% python3 -q
>>> import numpy as np
>>> np.set_printoptions(suppress=True, linewidth=160)
>>> rd = lambda a: np.round(a, 2) + 0
>>> data = np.loadtxt("w.csv", delimiter=",")
>>> print(data)
[[2. 1. 0. 0. 0. 0.]
 [0. 2. 1. 0. 0. 0.]
 [0. 0. 2. 1. 0. 0.]
 [0. 0. 0. 2. 1. 0.]
 [0. 0. 0. 0. 2. 1.]
 [0. 0. 0. 0. 0. 2.]]
>>> t3 = np.stack([data, 2 * data, data[::-1]])
>>> print(rd(np.linalg.norm(t3, axis=(1, 2))))
[ 5.39 10.77  5.39]
>>> print(t3.shape)
(3, 6, 6)
>>> print(t3.sum(axis=0))
[[6. 3. 0. 0. 0. 2.]
 [0. 6. 3. 0. 2. 1.]
 [0. 0. 6. 5. 1. 0.]
 [0. 0. 2. 7. 3. 0.]
 [0. 2. 1. 0. 6. 3.]
 [2. 1. 0. 0. 0. 6.]]
>>> print((t3 @ data.T).shape)
(3, 6, 6)
>>> print(np.linalg.matrix_rank(t3))
[6 6 6]
>>> rng = np.random.default_rng(821790)
>>> labels = rng.permutation(6)
>>> print(labels)
[1 5 2 3 4 0]
>>> out = data[labels][:, labels]
>>> print(np.trace(out))
12.0
>>> print(rd(np.linalg.det(out)), rd(np.linalg.det(data[labels])))
64.0 64.0
>>> print(np.allclose(out, data))
False
>>> print(out)
[[2. 0. 1. 0. 0. 0.]
 [0. 2. 0. 0. 0. 0.]
 [0. 0. 2. 1. 0. 0.]
 [0. 0. 0. 2. 1. 0.]
 [0. 1. 0. 0. 2. 0.]
 [1. 0. 0. 0. 0. 2.]]
>>> F = np.loadtxt("block6.csv", delimiter=",")
>>> print(F)
[[ 1.  1.  2.]
 [ 2.  3.  1.]
 [ 2.  0.  3.]
 [-5. -8. -1.]]
>>> x0 = np.array([-2, 1, 0])
>>> target = F @ x0
>>> print(target)
[-1. -1. -4.  2.]
>>> print(rd(np.linalg.pinv(F) @ F))
[[1. 0. 0.]
 [0. 1. 0.]
 [0. 0. 1.]]
>>> print(rd(np.linalg.solve(F.T @ F, F.T @ target)))
[-2.  1.  0.]
>>> target = target + 0.02 * rng.normal(size=4)
>>> print(rd(target))
[-0.98 -1.04 -4.03  1.98]
>>> b, *_ = np.linalg.lstsq(F, target)
>>> print(rd(b))
[-2.02  1.01  0.  ]
>>> print(rd(F.T @ (target - F @ b)))
[0. 0. 0.]
